% python3 -q
>>> import numpy as np
>>> import numpy.linalg as la
>>> np.set_printoptions(precision=3, suppress=True, linewidth=200, sign=" ")
>>> data = np.array([[1, 5, -5, -1, -3, 2, 2],
...     [8, 4, 8, -4, -10, -2, -2],
...     [-3, -8, 4, -5, 5, -3, -7],
...     [-4, 5, -7, 2, -1, 6, 6],
...     [-6, -2, 10, -2, -4, 6, 2],
...     [2, 3, 5, 10, -3, 2, 8]])
>>> Uu, s, Vt = la.svd(data)
>>> print(s.round(3) + 0)
[ 21.106  18.694  14.371  10.704   0.      0.   ]
>>> B = Uu[:, :4] @ np.diag(s[:4]) @ Vt[:4]
>>> print(B)
[[  1.   5.  -5.  -1.  -3.   2.   2.]
 [  8.   4.   8.  -4. -10.  -2.  -2.]
 [ -3.  -8.   4.  -5.   5.  -3.  -7.]
 [ -4.   5.  -7.   2.  -1.   6.   6.]
 [ -6.  -2.  10.  -2.  -4.   6.   2.]
 [  2.   3.   5.  10.  -3.   2.   8.]]
>>> print(np.round(la.norm(data - B, 2), 3), round(s[4], 3))
0.0 0.0
>>> print(la.matrix_rank(B))
4
>>> B = data[0, 0] * data[1:] - np.outer(data[1:, 0], data[0])
>>> print(B)
[[  0 -36  48   4  14 -18 -18]
 [  0   7 -11  -8  -4   3  -1]
 [  0  25 -27  -2 -13  14  14]
 [  0  28 -20  -8 -22  18  14]
 [  0  -7  15  12   3  -2   4]]
>>> print(data[:, 0] / data[0, 0])
[ 1.  8. -3. -4. -6.  2.]
>>> print(data[3] @ data[0])
81
>>> print(la.norm(data, axis=1).argmax())
1
>>> print(round(float(la.norm(data, 1)), 3), round(la.norm(data, np.inf), 3))
39.0 38.0
>>> print(round(float(la.norm(data, 2)), 3))
21.106
>>> print(la.norm(data, axis=0))
[ 11.402  11.958  16.703  12.247  12.649   9.644  12.689]
>>> print(round(float(la.norm(data[3], 1)), 3), round(float(la.norm(data[3], np.inf)), 3))
31.0 7.0
>>> print(round(la.norm(data) ** 2 / la.norm(data, 2) ** 2, 3))
2.505
>>> Uu, s, Vt = la.svd(data)
>>> evecs = Vt[:(s > 1e-8).sum()]
>>> rng = np.random.default_rng(69)
>>> x0 = data[1] + -2 * data[0] + rng.integers(2) * np.eye(7)[1]
>>> print(x0)
[ 6. -6. 18. -2. -4. -6. -6.]
>>> print(np.diag(evecs.T @ evecs))
[ 0.613  0.413  0.881  0.726  0.53   0.429  0.407]
>>> print(np.round(la.norm(x0 - evecs.T @ evecs @ x0), 3))
0.0
>>> feats = np.array([[2, -3, 0, 0, 1, -3, -1, 0, -3],
...     [3, 3, -2, 2, -2, -3, -3, -1, -2],
...     [2, -1, -3, 3, -1, -1, 3, 3, 2],
...     [0, -3, -3, -1, -2, 2, 2, 0, 2],
...     [2, -3, 0, -2, 3, -3, 1, -1, 2],
...     [1, -2, 2, -3, -1, -3, 0, 0, 3],
...     [3, -2, 1, -2, 3, 0, -2, 2, -1],
...     [-3, 3, 0, -2, 2, -3, -2, 3, 0],
...     [2, 0, 3, 0, 0, 0, 3, 1, -2],
...     [1, 3, 1, -1, 3, 1, -3, 3, 1]])
>>> print(feats)
[[ 2 -3  0  0  1 -3 -1  0 -3]
 [ 3  3 -2  2 -2 -3 -3 -1 -2]
 [ 2 -1 -3  3 -1 -1  3  3  2]
 [ 0 -3 -3 -1 -2  2  2  0  2]
 [ 2 -3  0 -2  3 -3  1 -1  2]
 [ 1 -2  2 -3 -1 -3  0  0  3]
 [ 3 -2  1 -2  3  0 -2  2 -1]
 [-3  3  0 -2  2 -3 -2  3  0]
 [ 2  0  3  0  0  0  3  1 -2]
 [ 1  3  1 -1  3  1 -3  3  1]]
>>> hat = feats @ la.solve(feats.T @ feats, feats.T)
>>> print(np.trace(hat))
9.0
>>> print(la.matrix_rank(np.eye(10) - hat))
1
>>> print(np.round(hat @ feats[:, 1], 3) + 0)
[-3.  3. -1. -3. -3. -2. -2.  3.  0.  3.]
>>> x0 = np.array([0, -1, 1, 2, 2, -3, 0, 3, 0])
>>> rhs = feats @ x0
>>> print(np.round(la.lstsq(feats, rhs)[0], 3) + 0)
[ 0. -1.  1.  2.  2. -3.  0.  3.  0.]
>>> print(np.round(la.solve(feats.T @ feats, feats.T @ rhs), 3) + 0)
[ 0. -1.  1.  2.  2. -3.  0.  3.  0.]
>>> print(np.round(la.pinv(feats) @ feats, 3) + 0)
[[ 1.  0.  0.  0.  0.  0.  0.  0.  0.]
 [ 0.  1.  0.  0.  0.  0.  0.  0.  0.]
 [ 0.  0.  1.  0.  0.  0.  0.  0.  0.]
 [ 0.  0.  0.  1.  0.  0.  0.  0.  0.]
 [ 0.  0.  0.  0.  1.  0.  0.  0.  0.]
 [ 0.  0.  0.  0.  0.  1.  0.  0.  0.]
 [ 0.  0.  0.  0.  0.  0.  1.  0.  0.]
 [ 0.  0.  0.  0.  0.  0.  0.  1.  0.]
 [ 0.  0.  0.  0.  0.  0.  0.  0.  1.]]
>>> print(rhs)
[ 14   1  14 -12  11   5  11  15   6   8]
>>> rhs = rhs + 0.1 * rng.normal(size=10)
>>> print(rhs)
[ 14.034   1.266  13.901 -12.159  11.104   5.098  10.945  14.992   5.966   8.054]
>>> coef, *_ = la.lstsq(feats, rhs)
>>> print(np.round(la.norm(rhs - feats @ coef), 3))
0.033
>>> print(coef.round())
[ 0. -1.  1.  2.  2. -3. -0.  3.  0.]
>>> print(np.round(feats.T @ (rhs - feats @ coef), 3) + 0)
[ 0.  0.  0.  0.  0.  0.  0.  0.  0.]
>>> mat = np.array([[3.1, 0.0, 1.0, 3.0, 2.0, 1.0, 2.0],
...     [2.0, 2.1, 0.0, 3.0, 3.0, 2.0, 1.0],
...     [2.0, 2.0, 2.1, 0.0, 0.0, 2.0, 3.0],
...     [3.0, 1.0, 3.0, 3.1, 3.0, 0.0, 3.0],
...     [3.0, 1.0, 2.0, 0.0, 1.1, 1.0, 2.0],
...     [0.0, 3.0, 0.0, 0.0, 0.0, 1.1, 0.0],
...     [3.0, 0.0, 1.0, 3.0, 2.0, 1.0, 2.1]])
>>> Uu, s, Vt = la.svd(mat)
>>> print(s)
[ 12.259   4.517   3.808   1.946   1.213   0.654   0.035]
>>> B = Uu[:, :6] @ np.diag(s[:6]) @ Vt[:6]
>>> print(la.matrix_rank(mat, rtol=0.05))
6
>>> print(round(float(la.norm(mat - B) / la.norm(mat)), 3))
0.003
>>> print(np.round(np.abs(mat - B).max(), 3))
0.016
>>> print(la.matrix_rank(B))
6
>>> w1 = np.array([[6, 0, 8, 6, 7],
...     [6, 2, 6, 6, 7],
...     [7, 8, 0, 1, 5],
...     [3, 5, 3, 8, 9],
...     [6, 0, 8, 4, 4],
...     [2, 9, 2, 9, 5],
...     [3, 5, 8, 0, 2]])
>>> coef = np.array([2, 1, 2, 0, 0])
>>> act = np.maximum(mat @ w1 + coef, 0)
>>> print((act > 0).astype(int))
[[ 1  1  1  1  1]
 [ 1  1  1  1  1]
 [ 1  1  1  1  1]
 [ 1  1  1  1  1]
 [ 1  1  1  1  1]
 [ 1  1  1  1  1]
 [ 1  1  1  1  1]]
>>> C = np.array([[5, 3], [6, 6], [0, 1], [9, 7], [3, 9]])
>>> print((act @ C).round(6).argmax(axis=1))
[ 1  1  1  1  1  1  1]
>>> M = np.load("w.npy")
>>> print(M)
[[ 1  1  1  1  1  1  1  1]
 [ 1  1  1  1 -1 -1 -1 -1]
 [ 1 -1  1 -1  1 -1  1 -1]
 [ 1  1 -1 -1  1  1 -1 -1]
 [ 1 -1  1 -1 -1  1 -1  1]]
>>> u, r1 = M[1], M[2]
>>> print(u @ u)
8
>>> pr = (u @ r1) / (u @ u) * u
>>> print(la.matrix_rank(np.outer(u, r1)))
1
>>> print(round(float(la.norm(u + r1) ** 2 + la.norm(u - r1) ** 2), 3))
32.0
>>> A = np.tril(np.array([[1, 0, 1, 2, 1, 2, 0, 2, 2, 1],
...     [1, 2, 0, 2, 2, 2, 2, 2, 0, 1],
...     [1, 2, 0, 2, 2, 0, 2, 0, 1, 2],
...     [2, 1, 2, 2, 2, 2, 1, 1, 0, 0],
...     [0, 0, 2, 2, 0, 1, 2, 2, 0, 1],
...     [0, 1, 1, 0, 2, 2, 0, 0, 2, 0],
...     [1, 2, 0, 1, 1, 1, 1, 1, 2, 0],
...     [2, 0, 1, 2, 1, 2, 1, 1, 1, 0],
...     [2, 2, 1, 0, 0, 0, 1, 0, 0, 1],
...     [2, 0, 0, 1, 2, 2, 1, 2, 1, 1]]), -1) + np.eye(10, dtype=int)
>>> print(A)
[[ 1  0  0  0  0  0  0  0  0  0]
 [ 1  1  0  0  0  0  0  0  0  0]
 [ 1  2  1  0  0  0  0  0  0  0]
 [ 2  1  2  1  0  0  0  0  0  0]
 [ 0  0  2  2  1  0  0  0  0  0]
 [ 0  1  1  0  2  1  0  0  0  0]
 [ 1  2  0  1  1  1  1  0  0  0]
 [ 2  0  1  2  1  2  1  1  0  0]
 [ 2  2  1  0  0  0  1  0  1  0]
 [ 2  0  0  1  2  2  1  2  1  1]]
>>> u = np.array([-3, 2, 1])
>>> print(np.array([np.convolve(row, u, "same") for row in A]))
[[ 2  1  0  0  0  0  0  0  0  0]
 [-1  3  1  0  0  0  0  0  0  0]
 [-4  2  4  1  0  0  0  0  0  0]
 [ 1 -2  2  4  1  0  0  0  0  0]
 [ 0 -6 -2  3  4  1  0  0  0  0]
 [-3 -1  3 -5  1  4  1  0  0  0]
 [-4  5 -1 -1  0  0  3  1  0  0]
 [ 4 -1 -4  2 -2  2  1  3  1  0]
 [-2  3  4  1  0 -3  2 -2  2  1]
 [ 4  2 -3 -4 -1  3 -2  2  1  3]]
>>> print(np.polyval(u, A[8]))
[-7 -7  0  1  1  1  0  1  0  1]
>>> print(A @ A)
[[  1   0   0   0   0   0   0   0   0   0]
 [  2   1   0   0   0   0   0   0   0   0]
 [  4   4   1   0   0   0   0   0   0   0]
 [  7   6   4   1   0   0   0   0   0   0]
 [  6   6   8   4   1   0   0   0   0   0]
 [  2   4   6   4   4   1   0   0   0   0]
 [  6   6   5   4   4   2   1   0   0   0]
 [ 10   8  10   7   7   5   2   1   0   0]
 [  8   8   2   1   1   1   2   0   1   0]
 [ 13   7  11  11  11   9   5   4   2   1]]
>>> print(np.sort(la.eigvals(A)))
[ 1.  1.  1.  1.  1.  1.  1.  1.  1.  1.]
>>> labels = rng.permutation(10)
>>> print(labels)
[ 7  9  1  4  8  5  6  0  2  3]
>>> B = A[labels][:, labels]
>>> print(round(float(la.det(B)), 3), np.round(la.det(A[labels]), 3))
1.0 1.0
>>> F = np.array([[1, 2, 2, 0, 1, 3, 2, 1, 2],
...     [2, 0, 2, 3, 1, 1, 3, 3, 1],
...     [1, 0, 2, 0, 1, 0, 3, 3, 2],
...     [3, 3, 1, 3, 3, 0, 0, 2, 1],
...     [0, 3, 0, 1, 3, 2, 3, 0, 1],
...     [2, 1, 1, 0, 0, 1, 3, 0, 1]])
>>> F[:, 4] = -3 * F[:, 6]
>>> print(F)
[[ 1  2  2  0 -6  3  2  1  2]
 [ 2  0  2  3 -9  1  3  3  1]
 [ 1  0  2  0 -9  0  3  3  2]
 [ 3  3  1  3  0  0  0  2  1]
 [ 0  3  0  1 -9  2  3  0  1]
 [ 2  1  1  0 -9  1  3  0  1]]
>>> r = la.matrix_rank(data)
>>> print(r)
4
>>> ns = la.svd(data)[2][r:].T
>>> print([int(la.matrix_rank(data[:i])) for i in range(1, len(data) + 1)])
[1, 2, 3, 4, 4, 4]
>>> print(la.matrix_rank(data.T @ data), la.matrix_rank(data @ data.T))
4 4
>>> print(np.round(data @ ns, 3) + 0)
[[ 0.  0.  0.]
 [ 0.  0.  0.]
 [ 0.  0.  0.]
 [ 0.  0.  0.]
 [ 0.  0.  0.]
 [ 0.  0.  0.]]
>>> G = F.T @ F
>>> print(np.allclose(G, G.T))
True
>>> print(np.round(la.eigvalsh(G)[::-1], 3) + 0)
[ 456.987   34.419   19.488    7.418    3.827    2.861    0.       0.       0.   ]
>>> print(G)
[[  19   13   13   15  -51    7   17   16   11]
 [  13   23    8   12  -48   13   16    8   11]
 [  13    8   14    9  -57    9   19   16   12]
 [  15   12    9   19  -36    5   12   15    7]
 [ -51  -48  -57  -36  360  -54 -120  -60  -57]
 [   7   13    9    5  -54   15   18    6   10]
 [  17   16   19   12 -120   18   40   20   19]
 [  16    8   16   15  -60    6   20   23   13]
 [  11   11   12    7  -57   10   19   13   12]]
